>>> import numpy as np
>>> import numpy.linalg as la
>>> np.set_printoptions(precision=3, suppress=True, linewidth=140)
>>> data = np.load("run11.npy")
>>> data
array([[0., 1.],
       [1., 0.]])
>>> W1 = np.array([[1, 2, 0, 2], [0, 1, 0, 2]])
>>> b = np.array([2, 2, 0, -3])
>>> H = np.maximum(data @ W1 + b, 0)
>>> (H > 0).astype(int)
array([[1, 1, 0, 0],
       [1, 1, 0, 0]])
>>> la.matrix_rank(H)
np.int64(2)
>>> C = np.array([[2, 2], [5, 1], [2, 0], [2, 3]])
>>> W1 @ C
array([[16, 10],
       [ 9,  7]])
>>> (H @ C).round(6).argmax(axis=1)
array([0, 0])
>>> rng = np.random.default_rng(95342)
>>> th = np.sort(rng.uniform(-2, 2, 29))
>>> M = np.c_[th, th ** 2, th ** 3] @ np.array([[2, -5, -3, -1, -5], [4, 2, -3, -2, 4], [-1, 2, -4, -5, -3]])
>>> M
array([[ 19.054,   2.393,  24.589,  32.081,  47.925],
       [ 18.261,   2.709,  23.419,  30.491,  46.188],
       [ 16.778,   3.269,  21.263,  27.555,  42.935],
       [  7.703,   5.438,   9.199,  11.068,  22.891],
       [  6.058,   5.482,   7.276,   8.438,  19.17 ],
       [  5.021,   5.417,   6.119,   6.861,  16.79 ],
       [  2.54 ,   4.829,   3.545,   3.396,  10.863],
       [  1.823,   4.478,   2.857,   2.499,   9.032],
       [  0.693,   3.578,   1.808,   1.208,   5.853],
       [  0.615,   3.489,   1.735,   1.126,   5.608],
       [  0.51 ,   3.359,   1.635,   1.016,   5.267],
       [ -0.101,   2.176,   0.969,   0.395,   2.804],
       [ -0.108,   2.152,   0.958,   0.387,   2.764],
       [ -0.23 ,   1.027,   0.497,   0.155,   1.137],
       [ -0.141,   0.442,   0.237,   0.074,   0.46 ],
       [  0.599,  -0.956,  -0.816,  -0.353,  -0.914],
       [  0.669,  -1.03 ,  -0.911,  -0.404,  -0.985],
       [  1.141,  -1.415,  -1.58 ,  -0.804,  -1.384],
       [  2.828,  -1.851,  -4.545,  -3.06 ,  -2.452],
       [  3.114,  -1.821,  -5.15 ,  -3.573,  -2.629],
       [  3.143,  -1.816,  -5.214,  -3.628,  -2.648],
       [  3.929,  -1.596,  -7.057,  -5.259,  -3.169],
       [  4.871,  -1.09 ,  -9.617,  -7.637,  -3.891],
       [  5.248,  -0.814, -10.76 ,  -8.727,  -4.218],
       [  6.61 ,   0.547, -15.512, -13.4  ,  -5.632],
       [  7.12 ,   1.213, -17.575, -15.479,  -6.273],
       [  7.727,   2.128, -20.259, -18.219,  -7.132],
       [  8.317,   3.156, -23.137, -21.195,  -8.081],
       [ 11.72 ,  12.786, -47.156, -46.89 , -16.878]])
>>> dist = la.norm(M[:, None] - M[None], axis=-1)
>>> np.flatnonzero(dist[13] < dist.mean() / 2)
array([ 6,  7,  8,  9, 10, 11, 12, 13, 14, 15, 16, 17, 18, 19, 20, 21])
>>> dist[:5, :5]
array([[ 0.   ,  2.765,  7.899, 37.99 , 43.175],
       [ 2.765,  0.   ,  5.135, 35.229, 40.417],
       [ 7.899,  5.135,  0.   , 30.103, 35.295],
       [37.99 , 35.229, 30.103,  0.   ,  5.213],
       [43.175, 40.417, 35.295,  5.213,  0.   ]])
>>> np.unravel_index(dist.round(6).argmax(), dist.shape)
(np.int64(0), np.int64(28))
>>> la.matrix_rank(dist ** 2)
np.int64(5)
>>> idx = M[:, 2] > np.median(M[:, 2])
>>> f = M[idx].mean(axis=0) - M[~idx].mean(axis=0)
>>> round((((M - M.mean(axis=0)) @ f > 0) == idx).mean(), 3)
np.float64(0.966)
>>> np.argsort(-np.abs(f).round(6), kind="stable")
array([4, 3, 2, 1, 0])
>>> f
array([ 1.156,  3.031, 18.832, 18.952, 21.476])
>>> ((M - M.mean(axis=0)) @ f > 0).astype(int)
array([1, 1, 1, 1, 1, 1, 1, 1, 1, 1, 1, 1, 1, 0, 0, 0, 0, 0, 0, 0, 0, 0, 0, 0, 0, 0, 0, 0, 0])
